>>> import numpy as np
>>> import numpy.linalg as la
>>> np.set_printoptions(suppress=True, linewidth=140)
>>> E = np.array([[2.0, 0.0, 0.0, 0.0],
...     [0.0, 2.0, 0.0, 0.0],
...     [0.0, 0.0, 2.0, 0.0],
...     [0.0, 0.0, 0.0, 2.0]])
>>> gram = E.T @ E
>>> print(gram)
[[4. 0. 0. 0.]
 [0. 4. 0. 0.]
 [0. 0. 4. 0.]
 [0. 0. 0. 4.]]
>>> print(np.round(la.eigvalsh(gram)[::-1], 2))
[4. 4. 4. 4.]
>>> print(np.allclose(gram, gram.T))
True
>>> print(np.trace(gram), (E ** 2).sum())
16.0 16.0
>>> print((E @ E.T).shape)
(4, 4)
>>> print(la.matrix_rank(gram))
4
>>> print(np.diag(gram))
[4. 4. 4. 4.]
>>> x = np.ones(4)
>>> for _ in range(4):
...     x = E @ x
...     x /= la.norm(x)
...     print(round(x @ E @ x, 2))
... 
2.0
2.0
2.0
2.0
>>> print(x)
[0.5 0.5 0.5 0.5]
>>> O, r_ = la.qr(E)
>>> print(np.trace(O @ O.T))
4.0
>>> print(O.T @ O)
[[1. 0. 0. 0.]
 [0. 1. 0. 0.]
 [0. 0. 1. 0.]
 [0. 0. 0. 1.]]
>>> print(abs(r_[0, 0]), round(la.norm(E[:, 0]), 2))
2.0 2.0
>>> print(O)
[[ 1.  0.  0.  0.]
 [-0.  1.  0.  0.]
 [-0. -0.  1.  0.]
 [-0. -0. -0.  1.]]
>>> print(np.allclose(r_.T @ r_, E.T @ E))
True
>>> print(O @ r_)
[[2. 0. 0. 0.]
 [0. 2. 0. 0.]
 [0. 0. 2. 0.]
 [0. 0. 0. 2.]]
>>> print(E @ E.T)
[[4. 0. 0. 0.]
 [0. 4. 0. 0.]
 [0. 0. 4. 0.]
 [0. 0. 0. 4.]]
>>> print(E[:, 1] @ E[:, 0])
0.0
>>> print(E.T @ E)
[[4. 0. 0. 0.]
 [0. 4. 0. 0.]
 [0. 0. 4. 0.]
 [0. 0. 0. 4.]]
>>> Uu, sig, vt = la.svd(E, full_matrices=False)
>>> print(np.cumsum(sig ** 2) / np.sum(sig ** 2))
[0.25 0.5  0.75 1.  ]
>>> print(sig)
[2. 2. 2. 2.]
>>> feats = np.loadtxt("w.csv", delimiter=",")
>>> print(feats.round(2))
[[ 0.01  0.02 -0.02  0.03  0.02 -0.02  0.01  0.03  0.01  0.02  0.01  0.03  0.03  0.02  0.02]
 [ 0.02  0.05 -0.05  0.09  0.05 -0.05  0.02  0.09  0.02  0.05  0.02  0.09  0.09  0.05  0.05]
 [-0.02 -0.05  0.05 -0.09 -0.05  0.05 -0.02 -0.09 -0.02 -0.05 -0.02 -0.09 -0.09 -0.05 -0.05]
 [ 0.03  0.09 -0.09  0.15  0.09 -0.09  0.03  0.15  0.03  0.09  0.03  0.15  0.15  0.09  0.09]
 [ 0.02  0.05 -0.05  0.09  0.05 -0.05  0.02  0.09  0.02  0.05  0.02  0.09  0.09  0.05  0.05]
 [-0.02 -0.05  0.05 -0.09 -0.05  0.05 -0.02 -0.09 -0.02 -0.05 -0.02 -0.09 -0.09 -0.05 -0.05]
 [ 0.01  0.02 -0.02  0.03  0.02 -0.02  0.01  0.03  0.01  0.02  0.01  0.03  0.03  0.02  0.02]
 [ 0.03  0.09 -0.09  0.15  0.09 -0.09  0.03  0.15  0.03  0.09  0.03  0.15  0.15  0.09  0.09]
 [ 0.01  0.02 -0.02  0.03  0.02 -0.02  0.01  0.03  0.01  0.02  0.01  0.03  0.03  0.02  0.02]
 [ 0.02  0.05 -0.05  0.09  0.05 -0.05  0.02  0.09  0.02  0.05  0.02  0.09  0.09  0.05  0.05]
 [ 0.01  0.02 -0.02  0.03  0.02 -0.02  0.01  0.03  0.01  0.02  0.01  0.03  0.03  0.02  0.02]
 [ 0.03  0.09 -0.09  0.15  0.09 -0.09  0.03  0.15  0.03  0.09  0.03  0.15  0.15  0.09  0.09]
 [ 0.03  0.09 -0.09  0.15  0.09 -0.09  0.03  0.15  0.03  0.09  0.03  0.15  0.15  0.09  0.09]
 [ 0.02  0.05 -0.05  0.09  0.05 -0.05  0.02  0.09  0.02  0.05  0.02  0.09  0.09  0.05  0.05]
 [ 0.02  0.05 -0.05  0.09  0.05 -0.05  0.02  0.09  0.02  0.05  0.02  0.09  0.09  0.05  0.05]]
>>> vals, vecs = la.eig(E)
>>> print(vals)
[2. 2. 2. 2.]
>>> print(np.round(np.sort(la.eigvals(E.T)), 2))
[2. 2. 2. 2.]
>>> print(E @ vecs[:, 0] - vals[0] * vecs[:, 0])
[0. 0. 0. 0.]
